$ python -q
>>> import numpy as np
>>> from numpy import linalg as LA
>>> np.set_printoptions(precision=2, suppress=True, linewidth=140)
>>> rng = np.random.default_rng(9350)
>>> A = rng.normal(size=(18, 3))
>>> A = 20 * A / LA.norm(A, axis=1, keepdims=True)
>>> A
array([[-18.84,   3.51,   5.74],
       [ -0.43,  -4.52, -19.48],
       [ -9.93, -16.76,   4.53],
       [  5.69, -15.24, -11.63],
       [ 12.15, -11.25,  11.22],
       [ 15.9 , -12.11,   0.74],
       [  0.93, -13.95,  14.3 ],
       [ -5.14,  13.16,  14.16],
       [  2.22, -19.17,   5.25],
       [ -5.4 , -14.04,  13.18],
       [  3.08,  10.82,  16.54],
       [  6.5 ,  16.57,   9.11],
       [ -4.26,   2.92, -19.32],
       [-14.18,   3.19,  13.73],
       [ 11.18,  16.56,   0.93],
       [ -0.53,   5.75, -19.15],
       [-10.  , -17.18,  -2.18],
       [  4.95,  11.55, -15.56]])
>>> Xc = (A - A.mean(axis=0)) / A.std(axis=0)
>>> Xc.std(axis=0)
array([1., 1., 1.])
>>> np.argwhere(np.abs(Xc) > 2)
array([[0, 0]])
>>> b = LA.lstsq(np.delete(Xc, 2, axis=1), Xc[:, 2])[0]
>>> b
array([-0.1 , -0.03])
>>> np.round(1 - np.var(Xc[:, 2] - np.delete(Xc, 2, axis=1) @ b), 2)
np.float64(0.01)
>>> np.abs(b).argmax()
np.int64(0)
>>> labels = A[:, 1] > np.median(A[:, 1])
>>> f = A[labels].mean(axis=0) - A[~labels].mean(axis=0)
>>> f
array([-3.15, 23.14, -1.08])
>>> f = np.array([-9, 1, -9])
>>> np.correlate(A[14], A[16], "full")
array([ -24.39, -228.21, -398.33, -181.56,   -9.33])
>>> np.convolve(A[14], f)
array([-100.6 , -137.85,  -92.44, -148.1 ,   -8.4 ])
>>> feats = np.load("a.npy")
>>> feats
array([[-13.89,   3.6 , -13.94],
       [-15.19,  -2.26, -12.82],
       [ -4.67, -19.17,   3.29],
       [ -6.36,  15.  , -11.61],
       [  9.93, -11.13,  13.32],
       [ 13.2 ,  -5.39,  14.02],
       [ -1.42, -18.98,   6.14],
       [ -9.01, -17.82,  -1.15],
       [ 14.35,  -2.1 ,  13.77],
       [  3.17, -17.25,   9.61],
       [ 15.26,   6.16,  11.36],
       [ -2.88, -19.17,   4.9 ],
       [-12.26,   7.4 , -13.96]])
>>> # rank 2
>>> D = LA.norm(feats[:, None] - feats[None], axis=-1)
>>> LA.norm(feats, axis=1)
array([20., 20., 20., 20., 20., 20., 20., 20., 20., 20., 20., 20., 20.])
>>> np.unravel_index(D.round(6).argmax(), D.shape)
(np.int64(0), np.int64(8))
>>> D[12]
array([ 4.13, 10.15, 32.57,  9.9 , 39.75, 39.94, 34.89, 28.47, 39.59, 37.44, 37.42, 33.91,  0.  ])
>>> D[12].round(6).argsort(kind="stable")[:4]
array([12,  0,  3,  1])
>>> D.mean(axis=1).argmax()
np.int64(3)
>>> np.flatnonzero(D[12] < D.mean() / 2)
array([ 0,  1,  3, 12])
>>> D[:5, :5]
array([[ 0.  ,  6.1 , 30.  , 13.85, 39.08],
       [ 6.1 ,  0.  , 25.61, 19.42, 37.32],
       [30.  , 25.61,  0.  , 37.3 , 19.45],
       [13.85, 19.42, 37.3 ,  0.  , 39.62],
       [39.08, 37.32, 19.45, 39.62,  0.  ]])
